In [1]: import numpy as np

In [2]: import numpy.linalg as la

In [3]: np.set_printoptions(precision=2, suppress=True, linewidth=160, sign=" ")

In [4]: def rd(a):
   ...:     return np.round(a, 2) + 0
   ...: 

In [5]: mat = np.loadtxt("mat.csv", delimiter=",")

In [6]: mat
Out[6]: 
array([[-2.,  0.,  0., -2.],
       [-2., -2.,  0.,  0.],
       [ 0., -2., -2.,  0.],
       [ 0.,  0., -2., -2.]])

In [7]: # rank 3

In [8]: T = np.stack([mat, 4 * mat, mat[::-1]])

In [9]: np.einsum("bij,cij->bc", T, T)
Out[9]: 
array([[  32.,  128.,   16.],
       [ 128.,  512.,   64.],
       [  16.,   64.,   32.]])

In [10]: rd(la.norm(T, axis=(1, 2)))
Out[10]: array([  5.66,  22.63,   5.66])

In [11]: T.shape
Out[11]: (3, 4, 4)

In [12]: la.matrix_rank(T)
Out[12]: array([ 3,  3,  3])

In [13]: T.sum(axis=0)
Out[13]: 
array([[-10.,   0.,  -2., -12.],
       [-10., -12.,  -2.,   0.],
       [ -2., -12., -10.,   0.],
       [ -2.,   0., -10., -12.]])

In [14]: left, sig, vt = la.svd(mat)

In [15]: np.argmax(sig[:-1] / (sig[1:] + 1e-6)) + 1
Out[15]: np.int64(3)

In [16]: M2 = left[:, :3] @ np.diag(sig[:3]) @ vt[:3]

In [17]: rd(la.norm(mat - M2, 2)), rd(sig[3])
Out[17]: (np.float64(0.0), np.float64(0.0))

In [18]: rk = la.matrix_rank(mat)

In [19]: rk
Out[19]: np.int64(3)

In [20]: null = la.svd(mat)[2][rk:].T

In [21]: rd(mat @ null)
Out[21]: 
array([[ 0.],
       [ 0.],
       [ 0.],
       [ 0.]])

In [22]: rd(null[:, 0] / null[np.abs(null[:, 0]).round(6).argmax(), 0])
Out[22]: array([ 1., -1.,  1., -1.])

In [23]: null.shape
Out[23]: (4, 1)

In [24]: x = np.array([1, 5, 0, 4])

In [25]: np.einsum("ij,j->i", mat, x)
Out[25]: array([-10., -12., -10.,  -8.])

In [26]: mat @ np.eye(4)[1]
Out[26]: array([ 0., -2., -2.,  0.])

In [27]: (mat * x).sum(axis=1)
Out[27]: array([-10., -12., -10.,  -8.])

In [28]: mat @ np.ones(4)
Out[28]: array([-4., -4., -4., -4.])

In [29]: mat @ x
Out[29]: array([-10., -12., -10.,  -8.])

In [30]: mat @ (2 * x)
Out[30]: array([-20., -24., -20., -16.])

In [31]: rng = np.random.default_rng(17811)

In [32]: E = np.eye(6, dtype=int)[rng.permutation(6)]

In [33]: E
Out[33]: 
array([[ 1,  0,  0,  0,  0,  0],
       [ 0,  0,  0,  1,  0,  0],
       [ 0,  0,  1,  0,  0,  0],
       [ 0,  1,  0,  0,  0,  0],
       [ 0,  0,  0,  0,  0,  1],
       [ 0,  0,  0,  0,  1,  0]])

In [34]: # keeps lengths

In [35]: w, evecs = la.eigh(E)

In [36]: rd(evecs.T @ E @ evecs)
Out[36]: 
array([[-1.,  0.,  0.,  0.,  0.,  0.],
       [ 0., -1.,  0.,  0.,  0.,  0.],
       [ 0.,  0.,  1.,  0.,  0.,  0.],
       [ 0.,  0.,  0.,  1.,  0.,  0.],
       [ 0.,  0.,  0.,  0.,  1.,  0.],
       [ 0.,  0.,  0.,  0.,  0.,  1.]])

In [37]: np.unique(w.round(6) + 0, return_counts=True)[1]
Out[37]: array([ 2,  4])

In [38]: (w > 1e-8).sum(), (w < -1e-8).sum()
Out[38]: (np.int64(4), np.int64(2))

In [39]: rd(la.eigvalsh(E @ E))
Out[39]: array([ 1.,  1.,  1.,  1.,  1.,  1.])

In [40]: rd(evecs.T @ evecs)
Out[40]: 
array([[ 1.,  0.,  0.,  0.,  0.,  0.],
       [ 0.,  1.,  0.,  0.,  0.,  0.],
       [ 0.,  0.,  1.,  0.,  0.,  0.],
       [ 0.,  0.,  0.,  1.,  0.,  0.],
       [ 0.,  0.,  0.,  0.,  1.,  0.],
       [ 0.,  0.,  0.,  0.,  0.,  1.]])

In [41]: rd(evecs @ np.diag(w) @ evecs.T)
Out[41]: 
array([[ 1.,  0.,  0.,  0.,  0.,  0.],
       [ 0.,  0.,  0.,  1.,  0.,  0.],
       [ 0.,  0.,  1.,  0.,  0.,  0.],
       [ 0.,  1.,  0.,  0.,  0.,  0.],
       [ 0.,  0.,  0.,  0.,  0.,  1.],
       [ 0.,  0.,  0.,  0.,  1.,  0.]])
